>>> import numpy as np
>>> from numpy import linalg as LA
>>> np.set_printoptions(precision=2, suppress=True, linewidth=200, legacy="1.25")
>>> arr = np.load("layer1.npy")
>>> arr
array([[0, 3, 2, 2],
       [0, 0, 0, 1],
       [0, 0, 0, 0],
       [0, 0, 0, 0]])
>>> # row 0 dominates
>>> (arr - arr.T) / 2
array([[ 0. ,  1.5,  1. ,  1. ],
       [-1.5,  0. ,  0. ,  0.5],
       [-1. ,  0. ,  0. ,  0. ],
       [-1. , -0.5,  0. ,  0. ]])
>>> np.allclose(arr, arr.T)
False
>>> arr @ arr
array([[0, 0, 0, 3],
       [0, 0, 0, 0],
       [0, 0, 0, 0],
       [0, 0, 0, 0]])
>>> E = np.loadtxt("case3.csv", delimiter=",")
>>> E
array([[ 8.,  6., -6.],
       [-6.,  8.,  6.],
       [ 6., -6.,  8.]])
>>> LA.norm(E, axis=1)
array([11.66, 11.66, 11.66])
>>> LA.norm(E, axis=1).argmax()
0
>>> np.round(LA.norm(E, 1), 2), round(float(LA.norm(E, np.inf)), 2)
(20.0, 20.0)
>>> round(LA.norm(E) ** 2 / LA.norm(E, 2) ** 2, 2)
2.37
>>> round(LA.norm(E, 2), 2)
13.11
>>> LA.norm(E, axis=0)
array([11.66, 11.66, 11.66])
>>> np.round(LA.norm(E[2] - E[1]), 2)
18.55
>>> hat = np.triu(np.array([[-1, 2, 0], [2, 3, -1], [0, 2, -3]]), 1) + np.eye(3)
>>> M2 = hat @ E @ LA.inv(hat)
>>> hat @ E - E @ hat
array([[-12.,   0.,  18.],
       [ -6.,  18.,   0.],
       [  0., -12.,  -6.]])
>>> M2
array([[ -4.,  30.,  36.],
       [-12.,  38.,  36.],
       [  6., -18., -10.]])
>>> np.trace(M2), np.trace(E)
(24.0, 24.0)
>>> np.poly(M2)
array([    1.,   -24.,   300., -1376.])
>>> (E @ E)[0]
array([ -8., 132., -60.])
>>> np.fft.fft(E[0])
array([8. +0.j  , 8.-10.39j, 8.+10.39j])
>>> E @ (-1.0) ** np.arange(3)
array([-4., -8., 20.])
>>> np.allclose(E @ E.T, E.T @ E)
True
>>> LA.matrix_power(E, 3)
array([[-1216.,  1368.,   360.],
       [  360., -1216.,  1368.],
       [ 1368.,   360., -1216.]])
>>> np.round(LA.det(E), 2)
1376.0
>>> np.sort(np.abs(LA.eigvals(E)))
array([ 8.  , 13.11, 13.11])
>>> (E - E.T) / 2
array([[ 0.,  6., -6.],
       [-6.,  0.,  6.],
       [ 6., -6.,  0.]])
>>> E @ E
array([[ -8., 132., -60.],
       [-60.,  -8., 132.],
       [132., -60.,  -8.]])
>>> np.round(np.abs(LA.eigvals(E)).max(), 2)
13.11
>>> assert E == E.T
Traceback (most recent call last):
  File "<python-input-34>", line 1, in <module>
    assert E == E.T
           ^^^^^^^^
ValueError: The truth value of an array with more than one element is ambiguous. Use a.any() or a.all()
>>> W0 = np.load("data.npy")
>>> W0
array([[1.  , 0.7 , 0.49],
       [0.7 , 1.  , 0.7 ],
       [0.49, 0.7 , 1.  ]])
>>> # equal to its transpose
>>> x = np.ones(3)
>>> for _ in range(7):
...     x = W0 @ x
...     x /= LA.norm(x)
...     print(round(x @ W0 @ x, 2))
... 
2.26
2.26
2.26
2.26
2.26
2.26
2.26
>>> np.round(LA.eigvalsh(W0)[-1], 2)
2.26
>>> x
array([0.56, 0.62, 0.56])
>>> M2 = W0 / np.sqrt((W0 ** 2).mean(axis=1, keepdims=True))
>>> LA.norm(M2, axis=1)
array([1.73, 1.73, 1.73])
>>> W0 - W0.mean(axis=1, keepdims=True)
array([[ 0.27, -0.03, -0.24],
       [-0.1 ,  0.2 , -0.1 ],
       [-0.24, -0.03,  0.27]])
>>> M2 = LA.inv(W0)
>>> round(LA.cond(W0), 2)
10.06
>>> np.round(LA.det(W0) * M2, 2) + 0
array([[ 0.51, -0.36,  0.  ],
       [-0.36,  0.76, -0.36],
       [ 0.  , -0.36,  0.51]])
>>> np.round(LA.slogdet(W0)[0], 2)
1.0
>>> LA.inv(M2)
array([[1.  , 0.7 , 0.49],
       [0.7 , 1.  , 0.7 ],
       [0.49, 0.7 , 1.  ]])
>>> round(float(np.abs(LA.eigvals(W0)).max()), 2)
2.26
>>> np.allclose(W0 @ W0.T, W0.T @ W0)
True
>>> (W0 - W0.T) / 2
array([[0., 0., 0.],
       [0., 0., 0.],
       [0., 0., 0.]])
>>> LA.matrix_power(W0, 2)
array([[1.73, 1.74, 1.47],
       [1.74, 1.98, 1.74],
       [1.47, 1.74, 1.73]])
>>> assert W0 == W0.T
Traceback (most recent call last):
  File "<python-input-54>", line 1, in <module>
    assert W0 == W0.T
           ^^^^^^^^^^
ValueError: The truth value of an array with more than one element is ambiguous. Use a.any() or a.all()
>>> A = np.loadtxt("a.csv", delimiter=",")
>>> A
array([[ -1.,   2.,  -1.,  -3.],
       [  2.,   3.,  -3.,  -7.],
       [  7.,   8.,  -7.,  -7.],
       [  2.,   6.,  -4.,  -9.],
       [  7.,   1.,  -9., -10.],
       [  3.,   4., -14., -12.],
       [  4.,   2., -11., -11.],
       [  8.,  -1., -14., -16.],
       [  6.,  -2., -14., -12.],
       [  1.,  -2., -15.,  -8.],
       [  5.,   1., -13.,  -8.],
       [ 10.,   1., -13., -12.],
       [ 11.,   6., -14., -16.],
       [ 13.,   9., -10., -17.],
       [  8.,  14., -13., -16.]])
>>> idx = A[:, 1] > np.median(A[:, 1])
>>> f = A[idx].mean(axis=0) - A[~idx].mean(axis=0)
>>> np.argsort(-np.abs(f).round(6), kind="stable")
array([1, 3, 2, 0])
>>> ((A - A.mean(axis=0)) @ f > 0).astype(int)
array([0, 0, 1, 1, 0, 0, 0, 0, 0, 0, 0, 0, 1, 1, 1])
>>> round(float((((A - A.mean(axis=0)) @ f > 0) == idx).mean()), 2)
0.87
>>> dist = LA.norm(A[:, None] - A[None], axis=-1)
>>> dist.shape
(15, 15)
>>> dist[12].round(6).argsort(kind="stable")[:4]
array([12, 13, 11,  7])
>>> np.unravel_index(dist.round(6).argmax(), dist.shape)
(0, 14)
>>> J = np.loadtxt("mat.csv", delimiter=",")
>>> J
array([[-0.37,  0.76, -1.42, -0.19,  1.11],
       [-1.48, -0.6 , -0.6 ,  0.76, -0.72],
       [ 0.89, -1.47, -1.  , -0.24, -0.02],
       [-0.67, -0.95,  0.79, -0.08,  1.42],
       [ 0.67,  0.09,  0.01,  1.82,  0.47]])
>>> f = np.array([5, 0, -3, 4, -3])
>>> M2 = J + np.outer(f, np.eye(5)[3])
>>> LA.matrix_rank(M2 - J)
1
>>> M2
array([[-0.37,  0.76, -1.42,  4.81,  1.11],
       [-1.48, -0.6 , -0.6 ,  0.76, -0.72],
       [ 0.89, -1.47, -1.  , -3.24, -0.02],
       [-0.67, -0.95,  0.79,  3.92,  1.42],
       [ 0.67,  0.09,  0.01, -1.18,  0.47]])
>>> hat = np.triu(np.array([[-8, -4, 5, 5, -9],
...     [3, -7, -9, -9, 5],
...     [7, -2, 3, 6, -3],
...     [-5, -4, -3, -7, 0],
...     [9, 0, -4, -5, 7]]), 1) + np.eye(5)
>>> M2 = hat @ J @ LA.inv(hat)
>>> np.round(LA.det(M2), 2)
32.0
>>> LA.matrix_rank(M2)
5
>>> np.poly(M2)
array([  1.  ,   1.58,  -0.59,   1.18, -12.63, -32.  ])
>>> x = np.array([3, 1, -3, -2, -3])
>>> h1 = np.maximum(J @ x, 0)
>>> np.flatnonzero(h1 > 1e-9)
array([0, 2])
>>> J * (h1 > 1e-9)[:, None]
array([[-0.37,  0.76, -1.42, -0.19,  1.11],
       [-0.  , -0.  , -0.  ,  0.  , -0.  ],
       [ 0.89, -1.47, -1.  , -0.24, -0.02],
       [-0.  , -0.  ,  0.  , -0.  ,  0.  ],
       [ 0.  ,  0.  ,  0.  ,  0.  ,  0.  ]])
>>> h1
array([0.95, 0.  , 4.74, 0.  , 0.  ])
>>> x = np.array([2, 1, 2, 0, 0])
>>> y = J @ x
>>> c, lr = np.zeros(5), 1 / LA.norm(J, 2) ** 2
>>> for i in range(50):
...     c -= lr * J.T @ (J @ c - y)
...     if i % 10 == 0: print(i, round(LA.norm(J @ c - y), 2))
... 
0 0.0
10 0.0
20 0.0
30 0.0
40 0.0
>>> np.round(LA.cond(J), 2)
1.0
>>> data = np.load("test2.npy")
>>> data
array([[ 0,  0, -1],
       [ 5,  0,  0],
       [ 0, -3,  0]])
>>> [int(LA.matrix_rank(LA.matrix_power(arr, p))) for p in range(1, 5)]
[2, 1, 0, 0]
>>> np.sort(LA.eigvals(arr))
array([0., 0., 0., 0.])
>>> np.prod(np.diag(arr)), round(LA.det(arr), 2)
(0, 0.0)
>>> try:
...     LA.inv(arr)
... except LA.LinAlgError as e:
...     print(repr(e))
... 
LinAlgError('Singular matrix')
>>> LA.matrix_rank(arr - arr[0, 0] * np.eye(4))
2
>>> np.allclose(data, data.T)
False
>>> data.inv()
Traceback (most recent call last):
  File "<python-input-95>", line 1, in <module>
    data.inv()
    ^^^^^^^^
AttributeError: 'numpy.ndarray' object has no attribute 'inv'
>>> data @ data
array([[  0,   3,   0],
       [  0,   0,  -5],
       [-15,   0,   0]])
>>> LA.matrix_power(data, 2)
array([[  0,   3,   0],
       [  0,   0,  -5],
       [-15,   0,   0]])
>>> assert data == data.T
Traceback (most recent call last):
  File "<python-input-98>", line 1, in <module>
    assert data == data.T
           ^^^^^^^^^^^^^^
ValueError: The truth value of an array with more than one element is ambiguous. Use a.any() or a.all()
>>> (data - data.T) / 2
array([[ 0. , -2.5, -0.5],
       [ 2.5,  0. ,  1.5],
       [ 0.5, -1.5,  0. ]])
>>> np.allclose(data @ data.T, data.T @ data)
False
>>> (data + data.T) / 2
array([[ 0. ,  2.5, -0.5],
       [ 2.5,  0. , -1.5],
       [-0.5, -1.5,  0. ]])
>>> M2 = LA.invert(data)
Traceback (most recent call last):
  File "<python-input-102>", line 1, in <module>
    M2 = LA.invert(data)
         ^^^^^^^^^
AttributeError: module 'numpy.linalg' has no attribute 'invert'
>>> M2 = LA.inv(data)
>>> np.round(LA.cond(data), 2)
5.0
>>> data @ M2
array([[1., 0., 0.],
       [0., 1., 0.],
       [0., 0., 1.]])
>>> LA.det(data) * M2
array([[  0.,   3.,   0.],
       [ -0.,  -0.,  -5.],
       [-15.,  -0.,  -0.]])
>>> rng = np.random.default_rng(81)
>>> idx = rng.permutation(3)
>>> idx
array([1, 0, 2])
>>> M2 = data[idx][:, idx]
>>> np.diag(M2)
array([0, 0, 0])
>>> np.allclose(M2, data)
False
>>> round(LA.det(M2), 2), round(LA.det(data[idx]), 2)
(15.0, -15.0)
>>> idx = rng.permutation(3)
>>> M2 = data[:, idx] * rng.choice([-1, 1], 3)
>>> M2
array([[ 0,  0, -1],
       [ 0, -5,  0],
       [-3,  0,  0]])
>>> Uu, _, vt = LA.svd(data.T @ M2)
>>> Uu @ vt
array([[ 0., -1.,  0.],
       [ 1.,  0.,  0.],
       [ 0.,  0.,  1.]])
>>> idx
array([1, 0, 2])
>>> M = np.array([[1, 2, -1, -2], [2, 2, -2, -2], [1, 2, 2, 4], [2, 2, 4, 4]])
>>> x = np.array([3, 3, 0, 2])
>>> M @ np.eye(4)[2]
array([-1., -2.,  2.,  4.])
>>> M @ x
array([ 5,  8, 17, 20])
>>> (M @ x).argmax()
3
>>> th = np.radians(72)
>>> r_ = np.eye(4)
>>> r_[1, 1] = r_[0, 0] = np.cos(th)
>>> r_[1, 0], r_[0, 1] = -np.sin(th), np.sin(th)
>>> r_
array([[ 0.31,  0.95,  0.  ,  0.  ],
       [-0.95,  0.31,  0.  ,  0.  ],
       [ 0.  ,  0.  ,  1.  ,  0.  ],
       [ 0.  ,  0.  ,  0.  ,  1.  ]])
>>> M2 = M @ r_.T
>>> round(float(LA.det(r_)), 2), np.round(np.trace(r_), 2)
(1.0, 2.62)
>>> np.allclose(LA.norm(M, axis=1), LA.norm(M2, axis=1))
True
>>> M2
array([[ 2.21, -0.33, -1.  , -2.  ],
       [ 2.52, -1.28, -2.  , -2.  ],
       [ 2.21, -0.33,  2.  ,  4.  ],
       [ 2.52, -1.28,  4.  ,  4.  ]])
>>> np.abs(M2 - M).max(axis=0)
array([1.21, 3.28, 0.  , 0.  ])
>>> x = np.array([-3, 2, 2, -1])
>>> h1 = np.maximum(M2 @ x, 0)
>>> np.tanh(M2 @ x)
array([-1., -1., -1., -1.])
>>> M2.T @ h1
array([0., 0., 0., 0.])
>>> np.flatnonzero(h1 > 1e-9)
array([], dtype=int64)
>>> np.maximum(M2 @ (3 * x), 0)
array([0., 0., 0., 0.])
>>> np.maximum(M2 @ x, 0) - np.maximum(-M2 @ x, 0)
array([ -7.3 , -12.13,  -7.3 ,  -6.13])
>>> h1
array([0., 0., 0., 0.])
>>> idx = rng.permutation(4)
>>> M2 = M[:, idx] * rng.choice([-1, 1], 4)
>>> M2
array([[ 2,  2, -1, -1],
       [ 2,  2, -2, -2],
       [ 2, -4, -1,  2],
       [ 2, -4, -2,  4]])
>>> Uu, _, vt = LA.svd(M.T @ M2)
>>> np.round(LA.lstsq(M, M2)[0], 2) + 0
array([[ 0.,  0., -1.,  0.],
       [ 1.,  0.,  0.,  0.],
       [ 0.,  0.,  0.,  1.],
       [ 0., -1.,  0.,  0.]])
>>> idx
array([1, 3, 0, 2])
